$ python3 -q
>>> import numpy as np
>>> from numpy import linalg as LA
>>> np.set_printoptions(precision=4, suppress=True, linewidth=200)
>>> rnd = lambda a: np.round(a, 4) + 0
>>> A = np.array([[5.0, 1.0, 0.0, 0.0],
...     [0.0, 5.0, 1.0, 0.0],
...     [0.0, 0.0, 5.0, 1.0],
...     [0.0, 0.0, 0.0, 5.0]])
>>> def softmax(z):
...     e = np.exp(z - z.max(axis=-1, keepdims=True))
...     return e / e.sum(axis=-1, keepdims=True)
... 
>>> rnd(softmax(10 * A[1]))
array([0., 1., 0., 0.])
>>> rnd(softmax(A[1] + 3))
array([0.0065, 0.9692, 0.0178, 0.0065])
>>> rnd(softmax(A[1]))
array([0.0065, 0.9692, 0.0178, 0.0065])
>>> rnd(softmax(A).sum(axis=1))
array([1., 1., 1., 1.])
>>> att = A @ A.T / np.sqrt(4)
>>> softmax(att).round(6).argmax(axis=1)
array([0, 1, 2, 3])
>>> rnd(softmax(att))
array([[1.    , 0.    , 0.    , 0.    ],
       [0.    , 0.9999, 0.    , 0.    ],
       [0.    , 0.    , 0.9999, 0.    ],
       [0.    , 0.    , 0.    , 0.9999]])
>>> Q, r_ = LA.qr(A)
>>> np.allclose(r_.T @ r_, A.T @ A)
True
>>> Q @ r_
array([[5., 1., 0., 0.],
       [0., 5., 1., 0.],
       [0., 0., 5., 1.],
       [0., 0., 0., 5.]])
>>> Q
array([[ 1.,  0.,  0.,  0.],
       [-0.,  1.,  0.,  0.],
       [-0., -0.,  1.,  0.],
       [-0., -0., -0.,  1.]])
>>> abs(r_[0, 0]), rnd(LA.norm(A[:, 0]))
(np.float64(5.0), np.float64(5.0))
>>> Q.shape, r_.shape
((4, 4), (4, 4))
>>> np.abs(np.diag(r_))
array([5., 5., 5., 5.])
>>> K = np.array([[0, 0, 1, 0], [0, 0, 0, 0], [1, 0, 0, 0], [0, 0, 0, 0]])
>>> w, V = LA.eigh(K)
>>> x0 = np.array([-1, -5, 6, 9])
>>> np.abs(K).sum(axis=1).max(), np.abs(w).max()
(np.int64(1), np.float64(1.0))
>>> rnd(LA.eigvalsh(K[1:, 1:]))
array([0., 0., 0.])
>>> print(softmax(K[1]))
[0.25 0.25 0.25 0.25]
>>> softmax(K).sum(axis=1)
array([1., 1., 1., 1.])
>>> softmax(10 * K[1])
array([0.25, 0.25, 0.25, 0.25])
>>> softmax(K[1] + 3)
array([0.25, 0.25, 0.25, 0.25])
>>> att = K @ K.T / np.sqrt(4)
>>> softmax(att)[1] @ K
array([0.25, 0.  , 0.25, 0.  ])
>>> softmax(att).round(6).argmax(axis=1)
array([0, 0, 2, 0])
>>> rnd(softmax(att))
array([[0.3547, 0.2151, 0.2151, 0.2151],
       [0.25  , 0.25  , 0.25  , 0.25  ],
       [0.2151, 0.2151, 0.3547, 0.2151],
       [0.25  , 0.25  , 0.25  , 0.25  ]])
>>> rnd(softmax(att + np.triu(np.full(att.shape, -np.inf), 1)))
array([[1.    , 0.    , 0.    , 0.    ],
       [0.5   , 0.5   , 0.    , 0.    ],
       [0.2741, 0.2741, 0.4519, 0.    ],
       [0.25  , 0.25  , 0.25  , 0.25  ]])
>>> [round(float(x), 4) for x in LA.svd(K, compute_uv=False)[:3]]
[1.0, 1.0, 0.0]
>>> np.argsort(-LA.norm(K, axis=0).round(6), kind="stable")[:3]
array([0, 2, 1])
>>> B = np.array([[1, 0, 0], [2, 2, 1], [0, 0, 2]])
>>> W0 = B + B.T
>>> W0
array([[2, 2, 0],
       [2, 4, 1],
       [0, 1, 4]])
>>> theta = np.radians(15)
>>> r_ = np.eye(3)
>>> r_[2, 2] = r_[1, 1] = np.cos(theta)
>>> r_[2, 1], r_[1, 2] = -np.sin(theta), np.sin(theta)
>>> rnd(r_)
array([[ 1.    ,  0.    ,  0.    ],
       [ 0.    ,  0.9659,  0.2588],
       [ 0.    , -0.2588,  0.9659]])
>>> B = W0 @ r_.T
>>> np.allclose(LA.norm(W0, axis=1), LA.norm(B, axis=1))
True
>>> rnd(np.abs(B - W0).max(axis=0))
array([0.    , 1.0012, 1.0694])
>>> rnd(B)
array([[ 2.    ,  1.9319, -0.5176],
       [ 2.    ,  4.1225, -0.0694],
       [ 0.    ,  2.0012,  3.6049]])
>>> x0 = np.array([5, -5, 0])
>>> target = B @ x0
>>> rnd(target)
array([  0.3407, -10.6126, -10.006 ])
>>> print(rnd(LA.solve(B.T, B[2])))
[0. 0. 1.]
>>> rnd(LA.solve(B, target))
array([ 5., -5.,  0.])
>>> print(rnd(LA.solve(B, B[:, 0])))
[1. 0. 0.]
>>> rnd(LA.solve(B, -2 * target))
array([-10.,  10.,   0.])
>>> B = W0 / np.sqrt((W0 ** 2).mean(axis=1, keepdims=True))
>>> print(LA.matrix_rank(W0 - W0.mean(axis=1, keepdims=True)))
2
>>> rnd(LA.norm(B, axis=1))
array([1.7321, 1.7321, 1.7321])
>>> mat = 0.9 ** np.abs(np.subtract.outer(np.arange(4), np.arange(4)))
>>> rnd(mat)
array([[1.   , 0.9  , 0.81 , 0.729],
       [0.9  , 1.   , 0.9  , 0.81 ],
       [0.81 , 0.9  , 1.   , 0.9  ],
       [0.729, 0.81 , 0.9  , 1.   ]])
>>> w, V = LA.eigh(mat)
>>> x0 = np.array([0, -2, -1, 1])
>>> rnd(V * np.abs(w) @ V.T)
array([[1.   , 0.9  , 0.81 , 0.729],
       [0.9  , 1.   , 0.9  , 0.81 ],
       [0.81 , 0.9  , 1.   , 0.9  ],
       [0.729, 0.81 , 0.9  , 1.   ]])
>>> rnd(LA.eigvalsh(mat[1:, 1:]))
array([0.0693, 0.19  , 2.7407])
>>> rnd(V * np.sqrt(w) @ V.T)
array([[0.7842, 0.445 , 0.3331, 0.2758],
       [0.445 , 0.7168, 0.421 , 0.3331],
       [0.3331, 0.421 , 0.7168, 0.445 ],
       [0.2758, 0.3331, 0.445 , 0.7842]])
>>> E = np.load("out4.npy")
>>> rnd(E)
array([[ 0.7071,  0.    ,  0.    , -0.7071],
       [ 0.    ,  1.    ,  0.    ,  0.    ],
       [ 0.    ,  0.    ,  1.    ,  0.    ],
       [ 0.7071,  0.    ,  0.    ,  0.7071]])
>>> t3 = np.stack([E, 4 * E, E[::-1]])
>>> np.einsum("bij,cij->bc", t3, t3)
array([[ 4., 16.,  0.],
       [16., 64.,  0.],
       [ 0.,  0.,  4.]])
>>> LA.matrix_rank(t3.reshape(3, -1))
np.int64(2)
>>> t3.shape
(3, 4, 4)
>>> Uu, sigma, vt = LA.svd(E, full_matrices=False)
>>> print(rnd(Uu.T @ E @ vt.T))
[[1. 0. 0. 0.]
 [0. 1. 0. 0.]
 [0. 0. 1. 0.]
 [0. 0. 0. 1.]]
>>> rnd(Uu.T @ Uu)
array([[1., 0., 0., 0.],
       [0., 1., 0., 0.],
       [0., 0., 1., 0.],
       [0., 0., 0., 1.]])
>>> (sigma > 1e-8).sum()
np.int64(4)
>>> vt @ vt.T
array([[1., 0., 0., 0.],
       [0., 1., 0., 0.],
       [0., 0., 1., 0.],
       [0., 0., 0., 1.]])
>>> x0 = np.array([-1, -1, 0, 2])
>>> rnd(np.sort(np.abs(np.degrees(np.angle(LA.eigvals(E))))))
array([ 0.,  0., 45., 45.])
>>> B = np.array([[4, 3], [6, 8], [8, 2], [6, 4]])
>>> rnd(np.einsum("ik,kj->ji", E, B))
array([[-1.4142,  6.    ,  8.    ,  7.0711],
       [-0.7071,  8.    ,  2.    ,  4.9497]])
>>> print(LA.matrix_rank(np.vstack([E, B.T])))
4
>>> np.einsum("ij,ij->i", E, E)
array([1., 1., 1., 1.])
>>> rnd(np.einsum("ij->j", E))
array([1.4142, 1.    , 1.    , 0.    ])
>>> LA.matrix_rank(E @ B)
np.int64(2)
>>> np.vstack([E, B.T]).shape
(6, 4)
>>> M = np.array([[0, 0, 0, -1], [-1, 0, 1, -2], [-2, 0, 2, -5]])
>>> Uu, sigma, vt = LA.svd(M, full_matrices=False)
>>> rnd(Uu.T @ Uu)
array([[1., 0., 0.],
       [0., 1., 0.],
       [0., 0., 1.]])
>>> rnd(np.abs(vt[0]))
array([0.3508, 0.    , 0.3508, 0.8682])
>>> Uu.shape, sigma.shape, vt.shape
((3, 3), (3,), (3, 4))
>>> (sigma > 1e-8).sum()
np.int64(2)
>>> np.abs(Uu[:, 0]).round(6).argmax()
np.int64(2)
>>> rnd(sigma / sigma[0])
array([1.    , 0.0873, 0.    ])
>>> print(rnd(np.cumsum(sigma ** 2) / np.sum(sigma ** 2)))
[0.9924 1.     1.    ]
>>> r = LA.matrix_rank(M)
>>> print(r)
2
>>> N = LA.svd(M)[2][r:].T
>>> rnd(M @ N)
array([[0., 0.],
       [0., 0.],
       [0., 0.]])
>>> [int(LA.matrix_rank(M[:, :j + 1])) for j in range(4)]
[1, 1, 1, 2]
>>> [int(LA.matrix_rank(np.delete(M, i, axis=0))) for i in range(3)]
[2, 2, 2]
>>> t3 = np.stack([M, 2 * M, M[::-1]])
>>> LA.matrix_rank(t3.reshape(3, -1))
np.int64(2)
>>> np.einsum("bij,cij->bc", t3, t3)
array([[ 40,  80,  16],
       [ 80, 160,  32],
       [ 16,  32,  40]])
>>> LA.matrix_rank(t3)
array([2, 2, 2])
>>> t3.shape
(3, 3, 4)
>>> rnd(LA.norm(M, 2) / LA.norm(M))
np.float64(0.9962)
>>> LA.cond(M) > 100
np.True_
>>> np.argsort(-LA.norm(M, axis=0).round(6), kind="stable")[:3]
array([3, 0, 2])
>>> B = np.array([[0, 0, 3, 1], [2, 2, 0, 0], [2, 0, 2, 1], [3, 2, 2, 0]])
>>> J = B.T @ B
>>> J
array([[17, 10, 10,  2],
       [10,  8,  4,  0],
       [10,  4, 17,  5],
       [ 2,  0,  5,  2]])
>>> low = LA.cholesky(J)
>>> print(rnd(low @ low.T))
[[17. 10. 10.  2.]
 [10.  8.  4.  0.]
 [10.  4. 17.  5.]
 [ 2.  0.  5.  2.]]
>>> rnd(np.diag(low) ** 2)
array([17.    ,  2.1176,  9.4444,  0.2941])
>>> rnd(low)
array([[ 4.1231,  0.    ,  0.    ,  0.    ],
       [ 2.4254,  1.4552,  0.    ,  0.    ],
       [ 2.4254, -1.2935,  3.0732,  0.    ],
       [ 0.4851, -0.8085,  0.9039,  0.5423]])
>>> LA.eigvalsh(J).min() > 0
np.True_
>>> t3 = np.stack([low, 4 * low, low[::-1]])
>>> print(LA.matrix_rank(t3))
[4 4 4]
>>> t3.shape
(3, 4, 4)
>>> rnd(LA.norm(t3, axis=(1, 2)))
array([ 6.6332, 26.533 ,  6.6332])
>>> rnd(np.sort(np.abs(LA.eigvals(J))))
array([ 0.2439,  1.2144, 10.5572, 31.9845])
>>> print((J - J.T) / 2)
[[0. 0. 0. 0.]
 [0. 0. 0. 0.]
 [0. 0. 0. 0.]
 [0. 0. 0. 0.]]
>>> w, V = LA.eigh(J)
>>> rnd(V @ np.diag(w) @ V.T)
array([[17., 10., 10.,  2.],
       [10.,  8.,  4.,  0.],
       [10.,  4., 17.,  5.],
       [ 2.,  0.,  5.,  2.]])
>>> rnd(LA.svd(J, compute_uv=False))
array([31.9845, 10.5572,  1.2144,  0.2439])
>>> (w > 1e-8).sum(), (w < -1e-8).sum()
(np.int64(4), np.int64(0))
>>> np.abs(V[:, -1]).round(6).argmax()
np.int64(0)
>>> rnd(V.T @ V)
array([[1., 0., 0., 0.],
       [0., 1., 0., 0.],
       [0., 0., 1., 0.],
       [0., 0., 0., 1.]])
>>> data = np.load("m.npy")
>>> print(data)
[[1.    0.2   0.04  0.008]
 [0.2   1.    0.2   0.04 ]
 [0.04  0.2   1.    0.2  ]
 [0.008 0.04  0.2   1.   ]]
>>> x0 = np.array([6, -3, -1, -2])
>>> h = np.maximum(data @ x0, 0)
>>> np.flatnonzero(h > 1e-9)
array([0])
>>> data * (h > 1e-9)[:, None]
array([[1.   , 0.2  , 0.04 , 0.008],
       [0.   , 0.   , 0.   , 0.   ],
       [0.   , 0.   , 0.   , 0.   ],
       [0.   , 0.   , 0.   , 0.   ]])
>>> rnd(np.maximum(data @ x0, 0) - np.maximum(-data @ x0, 0))
array([ 5.344, -2.08 , -1.76 , -2.272])
>>> x0 = np.ones(4)
>>> for _ in range(6):
...     x0 = data @ x0
...     x0 /= LA.norm(x0)
...     print(round(x0 @ data @ x0, 4))
... 
1.3552
1.3597
1.3614
1.3621
1.3623
1.3624
>>> rnd(LA.eigvalsh(data)[-1])
np.float64(1.3625)
>>> print(rnd(x0))
[0.4028 0.5811 0.5811 0.4028]
